$ ipython --no-banner

In [1]: import numpy as np

In [2]: np.set_printoptions(precision=4, suppress=True, linewidth=200)

In [3]: arr = np.load("sample7.npy")

In [4]: arr
Out[4]: 
array([[-6,  1, -6,  1, -6,  1],
       [ 0,  5,  0,  5,  0,  5],
       [-8,  3, -8,  3, -8,  3],
       [-6,  1, -6,  1, -6,  1],
       [ 0,  5,  0,  5,  0,  5],
       [-8,  3, -8,  3, -8,  3]])

In [5]: round(np.linalg.norm(arr, 2) / np.linalg.norm(arr), 4)
Out[5]: np.float64(0.9097)

In [6]: np.linalg.cond(arr) > 100
Out[6]: np.True_

In [7]: rng = np.random.default_rng(8996)

In [8]: z = rng.permutation(6)

In [9]: z
Out[9]: array([3, 2, 5, 4, 1, 0])

In [10]: M2 = arr[z][:, z]

In [11]: np.allclose(M2, arr)
Out[11]: False

In [12]: np.round(np.sort(np.abs(np.linalg.eigvals(M2))), 4) + 0
Out[12]: array([0., 0., 0., 0., 0., 5.])

In [13]: print(np.trace(M2))
-5

In [14]: M2
Out[14]: 
array([[ 1, -6,  1, -6,  1, -6],
       [ 3, -8,  3, -8,  3, -8],
       [ 3, -8,  3, -8,  3, -8],
       [ 5,  0,  5,  0,  5,  0],
       [ 5,  0,  5,  0,  5,  0],
       [ 1, -6,  1, -6,  1, -6]])

In [15]: rk = np.linalg.matrix_rank(arr)

In [16]: rk
Out[16]: np.int64(2)

In [17]: null = np.linalg.svd(arr)[2][rk:].T

In [18]: np.round(arr @ null, 4) + 0
Out[18]: 
array([[0., 0., 0., 0.],
       [0., 0., 0., 0.],
       [0., 0., 0., 0.],
       [0., 0., 0., 0.],
       [0., 0., 0., 0.],
       [0., 0., 0., 0.]])

In [19]: np.round(null @ null.T, 4) + 0
Out[19]: 
array([[ 0.6667,  0.    , -0.3333,  0.    , -0.3333,  0.    ],
       [ 0.    ,  0.6667,  0.    , -0.3333,  0.    , -0.3333],
       [-0.3333,  0.    ,  0.6667,  0.    , -0.3333,  0.    ],
       [ 0.    , -0.3333,  0.    ,  0.6667,  0.    , -0.3333],
       [-0.3333,  0.    , -0.3333,  0.    ,  0.6667,  0.    ],
       [ 0.    , -0.3333,  0.    , -0.3333,  0.    ,  0.6667]])

In [20]: [int(np.linalg.matrix_rank(arr[:i])) for i in range(1, len(arr) + 1)]
Out[20]: [1, 2, 2, 2, 2, 2]

In [21]: np.linalg.matrix_rank(arr.T @ arr), np.linalg.matrix_rank(arr @ arr.T)
Out[21]: (np.int64(2), np.int64(2))

In [22]: np.allclose(arr @ null, 0)
Out[22]: True

In [23]: (arr - arr.T) / 2
Out[23]: 
array([[ 0. ,  0.5,  1. ,  3.5, -3. ,  4.5],
       [-0.5,  0. , -1.5,  2. , -2.5,  1. ],
       [-1. ,  1.5,  0. ,  4.5, -4. ,  5.5],
       [-3.5, -2. , -4.5,  0. , -5.5, -1. ],
       [ 3. ,  2.5,  4. ,  5.5,  0. ,  6.5],
       [-4.5, -1. , -5.5,  1. , -6.5,  0. ]])

In [24]: left, sig, vt = np.linalg.svd(arr)

In [25]: V = vt[:(sig > 1e-8).sum()]

In [26]: vec = arr[1] + 4 * arr[0] + rng.integers(2) * np.eye(6)[5]

In [27]: vec
Out[27]: array([-24.,   9., -24.,   9., -24.,   9.])

In [28]: np.allclose(V.T @ V @ vec, vec)
Out[28]: True

In [29]: np.round(np.linalg.norm(vec - V.T @ V @ vec), 4)
Out[29]: np.float64(0.0)

In [30]: np.round(V.T @ V, 4) + 0
Out[30]: 
array([[0.3333, 0.    , 0.3333, 0.    , 0.3333, 0.    ],
       [0.    , 0.3333, 0.    , 0.3333, 0.    , 0.3333],
       [0.3333, 0.    , 0.3333, 0.    , 0.3333, 0.    ],
       [0.    , 0.3333, 0.    , 0.3333, 0.    , 0.3333],
       [0.3333, 0.    , 0.3333, 0.    , 0.3333, 0.    ],
       [0.    , 0.3333, 0.    , 0.3333, 0.    , 0.3333]])

In [31]: data = np.array([[0, 1, 0], [1, 0, 0], [2, 3, 3]])

In [32]: vec = np.array([2, 0, -3])

In [33]: h1 = np.maximum(data @ vec, 0)

In [34]: np.maximum(data @ (3 * vec), 0)
Out[34]: array([0, 6, 0])

In [35]: data.T @ h1
Out[35]: array([2, 0, 0])

In [36]: M2 = np.linalg.inv(data)

In [37]: round(np.linalg.slogdet(data)[0], 4)
Out[37]: np.float64(-1.0)

In [38]: round(np.linalg.det(data) * np.linalg.det(M2), 4)
Out[38]: np.float64(1.0)

In [39]: np.round(np.linalg.cond(data), 4)
Out[39]: np.float64(7.5339)

In [40]: W = np.array([[-7, 0, -4, -4], [-2, -6, -5, -1], [-1, 9, 9, -8]])

In [41]: coef = np.array([3, 2, -2, -3])

In [42]: hid = np.maximum(data @ W + coef, 0)

In [43]: np.linalg.matrix_rank(hid)
Out[43]: np.int64(3)

In [44]: cent = np.array([[-1, -1, -2], [0, 1, 2], [0, 0, 2], [1, -2, -2]])

In [45]: (hid @ cent).round(6).argmax(axis=1)
Out[45]: array([0, 2, 2])

In [46]: W @ cent
Out[46]: 
array([[  3,  15,  14],
       [  1,  -2, -16],
       [ -7,  26,  54]])

In [47]: hid @ cent
Out[47]: 
array([[-1, -1, -2],
       [ 0,  2,  4],
       [ 0, 11, 26]])

In [48]: np.abs(data).max()
Out[48]: np.int64(3)

In [49]: data.sum(axis=1)
Out[49]: array([1, 1, 8])

In [50]: np.unravel_index(np.abs(data).argmax(), data.shape)
Out[50]: (np.int64(2), np.int64(1))

In [51]: data.shape
Out[51]: (3, 3)

In [52]: np.count_nonzero(data)
Out[52]: np.int64(5)

In [53]: data.sum(axis=0)
Out[53]: array([3, 4, 3])

In [54]: print(np.linalg.matrix_rank(data))
3

In [55]: feats = np.loadtxt("arr.csv", delimiter=",")

In [56]: print(feats)
[[ 0.026  -0.724   0.7398]
 [ 0.0209  2.1494 -2.2171]
 [ 0.0069  0.3705 -0.3798]
 [-0.0062 -2.5444  2.5533]
 [ 0.0074 -1.489   1.4531]
 [ 0.0116  3.1104 -3.1074]
 [ 0.0171  1.5538 -1.5382]
 [ 0.0295  0.8885 -0.8546]
 [-0.0109 -0.2261  0.2579]
 [ 0.0198 -1.8001  1.8096]
 [ 0.0068  0.8032 -0.808 ]
 [-0.014  -1.4752  1.4862]
 [-0.004  -0.927   0.8694]
 [ 0.0115 -3.7715  3.7593]
 [ 0.0166 -2.584   2.6141]
 [-0.0198  0.0772 -0.0358]]

In [57]: u = np.array([3, 1, 0])

In [58]: np.convolve(data[0], u)
Out[58]: array([0, 3, 1, 0, 0])

In [59]: np.array([np.convolve(row, u, "same") for row in data])
Out[59]: 
array([[ 3,  1,  0],
       [ 1,  0,  0],
       [11, 12,  3]])

In [60]: np.linalg.matrix_rank(feats)
Out[60]: np.int64(3)

In [61]: feats.mean(axis=0)
Out[61]: array([ 0.0074, -0.4118,  0.4126])

In [62]: feats.shape
Out[62]: (16, 3)

In [63]: np.count_nonzero(feats)
Out[63]: np.int64(48)

In [64]: np.unravel_index(np.abs(feats).argmax(), feats.shape)
Out[64]: (np.int64(13), np.int64(1))

In [65]: X = np.arange(15).reshape(5, 3) + -2

In [66]: X
Out[66]: 
array([[-2, -1,  0],
       [ 1,  2,  3],
       [ 4,  5,  6],
       [ 7,  8,  9],
       [10, 11, 12]])

In [67]: np.linalg.cond(X) > 100
Out[67]: np.True_

In [68]: np.linalg.matrix_rank(X, rtol=0.1)
Out[68]: np.int64(1)

In [69]: print(np.argsort(-np.linalg.norm(X, axis=0).round(6), kind="stable")[:3])
[2 1 0]

In [70]: print(np.abs(np.diag(np.linalg.qr(X)[1])) > 1e-9)
[ True  True False]

In [71]: np.unique(X.round(6), axis=0).shape
Out[71]: (5, 3)

In [72]: u = np.array([1, 1, 0])

In [73]: J = np.outer(rng.normal(size=18), u) + 0.3 * rng.normal(size=(18, 3))

In [74]: J
Out[74]: 
array([[ 0.3164,  1.0705, -0.3345],
       [ 0.1471,  0.3412, -0.2042],
       [ 0.2042,  0.558 ,  0.004 ],
       [-0.7698, -1.1411, -0.2048],
       [ 0.9475,  0.0031,  0.4445],
       [-0.6057, -0.8999,  0.1519],
       [-0.3785, -0.7075,  0.135 ],
       [ 0.214 ,  0.142 ,  0.0209],
       [-1.4187, -0.3232,  0.0923],
       [ 0.1048,  0.7321, -0.4407],
       [ 1.1107,  1.332 ,  0.1091],
       [ 0.9061,  0.6908,  0.0636],
       [ 0.4446,  0.9474,  0.0907],
       [ 0.9674,  0.7108,  0.0031],
       [-1.3433, -1.549 ,  0.334 ],
       [-0.465 , -0.8035,  0.1082],
       [-1.3771, -1.2892,  0.2457],
       [-1.4556, -1.6606, -0.1956]])

In [75]: G = np.cov(J, rowvar=False)

In [76]: np.median(J, axis=0)
Out[76]: array([0.126 , 0.0726, 0.0771])

In [77]: np.polyfit(J[:, 1], J[:, 2], 1)
Out[77]: array([-0.0664,  0.0167])

In [78]: np.argwhere(np.triu(np.abs(np.corrcoef(J.T)) > 0.8, 1))
Out[78]: array([[0, 1]])

In [79]: np.corrcoef(J.T)
Out[79]: 
array([[ 1.    ,  0.8599, -0.0428],
       [ 0.8599,  1.    , -0.2822],
       [-0.0428, -0.2822,  1.    ]])

In [80]: print(np.linalg.eigvalsh(G)[::-1])
[1.5837 0.1327 0.035 ]

In [81]: d = np.linalg.norm(J[:, None] - J[None], axis=-1)

In [82]: np.linalg.matrix_rank(d ** 2)
Out[82]: np.int64(5)

In [83]: d.shape
Out[83]: (18, 18)

In [84]: cent = J[[8, 7]].astype(float)

In [85]: for _ in range(4):
    ...:     z = np.linalg.norm(J[:, None] - cent, axis=-1).argmin(axis=1)
    ...:     cent = np.array([J[z == j].mean(axis=0) for j in range(2)])
    ...: 

In [86]: z
Out[86]: array([1, 1, 1, 0, 1, 0, 0, 1, 0, 1, 1, 1, 1, 1, 0, 0, 0, 0])

In [87]: cent
Out[87]: 
array([[-0.9767, -1.0467,  0.0833],
       [ 0.5363,  0.6528, -0.0244]])

In [88]: cent[1] - cent[0]
Out[88]: array([ 1.513 ,  1.6995, -0.1077])

In [89]: u, v = cent[1], cent[0]

In [90]: round(u @ u, 4)
Out[90]: np.float64(0.7143)

In [91]: pr = (u @ v) / (u @ u) * u

In [92]: print(pr)
[-0.9077 -1.105   0.0412]

In [93]: np.round(np.linalg.norm(u + v) ** 2 + np.linalg.norm(u - v) ** 2, 4)
Out[93]: np.float64(5.5418)

In [94]: np.linalg.matrix_rank(np.outer(u, v))
Out[94]: np.int64(1)

In [95]: M2 = np.c_[J[:, :1] @ np.array([[0]]), np.array([-3, 3, 3, -2, -1, 3, 1, -1, 1, 2, 3, -3, 0, -1, -3, 2, -2, 0])]

In [96]: print(M2)
[[ 0. -3.]
 [ 0.  3.]
 [ 0.  3.]
 [ 0. -2.]
 [ 0. -1.]
 [ 0.  3.]
 [ 0.  1.]
 [ 0. -1.]
 [ 0.  1.]
 [ 0.  2.]
 [ 0.  3.]
 [ 0. -3.]
 [ 0.  0.]
 [ 0. -1.]
 [ 0. -3.]
 [ 0.  2.]
 [ 0. -2.]
 [ 0.  0.]]

In [97]: np.linalg.lstsq(J, M2[:, 0])[0]
Out[97]: array([0., 0., 0.])

In [98]: np.linalg.matrix_rank(np.c_[J, M2])
Out[98]: np.int64(4)

In [99]: np.linalg.norm(np.linalg.qr(J)[0].T @ M2, axis=0) ** 2 / ((M2 ** 2).sum(axis=0) + 1e-12)
Out[99]: array([0.    , 0.0472])

In [100]: M = np.load("data.npy")

In [101]: M
Out[101]: 
array([[6.9242, 0.7815, 1.0764],
       [0.7815, 6.9978, 0.3831],
       [1.0764, 0.3831, 8.078 ]])

In [102]: M2 = np.array([[3, 0, 1], [-1, -1, -2]])

In [103]: cent = np.kron(M2, M)

In [104]: cent.shape
Out[104]: (6, 9)

In [105]: w, V = np.linalg.eigh(M)

In [106]: vec = np.array([5, 6, 8])

In [107]: V * np.maximum(w, 0) @ V.T
Out[107]: 
array([[6.9242, 0.7815, 1.0764],
       [0.7815, 6.9978, 0.3831],
       [1.0764, 0.3831, 8.078 ]])

In [108]: np.abs(M).sum(axis=1).max(), round(np.abs(w).max(), 4)
Out[108]: (np.float64(9.5375), np.float64(9.0))

In [109]: vec @ M @ vec
Out[109]: np.float64(1111.7974)

In [110]: print(round(vec @ M @ vec / (vec @ vec), 4), round(float(w[0]), 4), round(float(w[-1]), 4))
8.8944 6.0 9.0

In [111]: print(np.linalg.eigvalsh(M[1:, 1:]))
[6.8757 8.2001]

In [112]: V * np.sqrt(w) @ V.T
Out[112]: 
array([[2.62  , 0.1462, 0.1956],
       [0.1462, 2.6405, 0.0647],
       [0.1956, 0.0647, 2.8347]])

In [113]: z = rng.permutation(3)

In [114]: z
Out[114]: array([1, 0, 2])

In [115]: M2 = M[z][:, z]

In [116]: print(round(float(np.linalg.det(M2)), 4), round(np.linalg.det(M[z]), 4))
377.9996 -377.9996

In [117]: np.diag(M2)
Out[117]: array([6.9978, 6.9242, 8.078 ])

In [118]: vec = np.ones(3)

In [119]: for _ in range(6):
     ...:     vec = M @ vec
     ...:     vec /= np.linalg.norm(vec)
     ...:     print(round(vec @ M @ vec, 4))
     ...: 
8.892
8.9333
8.9591
8.9751
8.9849
8.9908

In [120]: print(np.round(np.linalg.eigvalsh(M)[-1], 4))
9.0

In [121]: W0 = np.load("mat.npy")

In [122]: W0
Out[122]: 
array([[-1.9199, -0.6617,  1.4115,  1.6982],
       [ 2.6067, -0.8013, -0.9528,  0.8096],
       [-1.9098,  0.3   ,  0.2913, -2.2754],
       [ 0.8202,  0.5555, -0.7602, -2.7278],
       [-2.7014,  1.1091, -0.6868, -0.0265],
       [-1.1213,  1.3612, -2.2644,  0.8732],
       [-1.1495, -2.1288, -0.2225, -1.7599],
       [-2.0276, -0.1035,  1.2221, -1.8398],
       [-1.9009, -0.7945, -0.0897, -2.1788],
       [ 2.3061,  1.2262,  1.4726, -0.1003],
       [-1.1779, -0.3513, -0.1788,  2.7308],
       [-0.9377,  0.2117,  0.3375,  2.8217],
       [-0.4607,  0.6223, -2.852 , -0.5162],
       [-0.9567, -0.4594, -0.7669, -2.6992],
       [-1.3612,  2.2622, -0.4886,  1.3382],
       [-2.3   , -0.215 , -1.4054, -1.2994],
       [ 1.0337,  1.0286,  2.5182,  0.7294],
       [-1.9739, -0.9873, -1.1578, -1.6699],
       [-1.2531,  1.335 ,  2.3708,  0.1634],
       [-0.1679, -1.0345,  0.0751, -2.81  ],
       [-0.6993, -1.8965, -0.6889, -2.107 ],
       [ 0.3251, -1.7965, -1.9734, -1.3314],
       [ 1.134 ,  1.3539,  2.3551, -0.5782],
       [ 2.3153, -0.6049,  1.4152, -1.1271],
       [-0.0525,  0.7571,  2.1668, -1.931 ],
       [-1.9359, -1.5608, -1.6171,  0.4484],
       [-1.4399, -0.2102,  0.7895,  2.5018]])

In [123]: vec = np.array([0, 3, 2, 3])

In [124]: y = W0 @ vec

In [125]: print(np.round(np.linalg.solve(W0.T @ W0, W0.T @ y), 4) + 0)
[0. 3. 2. 3.]

In [126]: np.round(np.linalg.pinv(W0) @ W0, 4) + 0
Out[126]: 
array([[1., 0., 0., 0.],
       [0., 1., 0., 0.],
       [0., 0., 1., 0.],
       [0., 0., 0., 1.]])

In [127]: print(np.round(np.linalg.lstsq(W0, y)[0], 4) + 0)
[0. 3. 2. 3.]

In [128]: y = y + 0.05 * rng.normal(size=27)

In [129]: y
Out[129]: 
array([  5.9285,  -1.9012,  -5.4348,  -8.0953,   1.8228,   2.16  , -12.0433,  -3.3314,  -9.0621,   6.2491,   6.8555,   9.7362,  -5.4292, -11.0375,   9.7675,  -7.3512,  10.2626, -10.2279,   9.1956,
       -11.3566, -13.3968, -13.3522,   7.0767,  -2.3635,   0.9228,  -6.5952,   8.5238])

In [130]: coef, *_ = np.linalg.lstsq(W0, y)

In [131]: [round(float(np.linalg.norm(np.linalg.solve(W0.T @ W0 + lam * np.eye(4), W0.T @ y))), 2) for lam in (0, 1, 10, 100)]
Out[131]: [4.68, 4.62, 4.12, 2.11]

In [132]: print(coef.round())
[-0.  3.  2.  3.]

In [133]: coef
Out[133]: array([-0.0052,  2.9787,  2.0128,  3.0022])
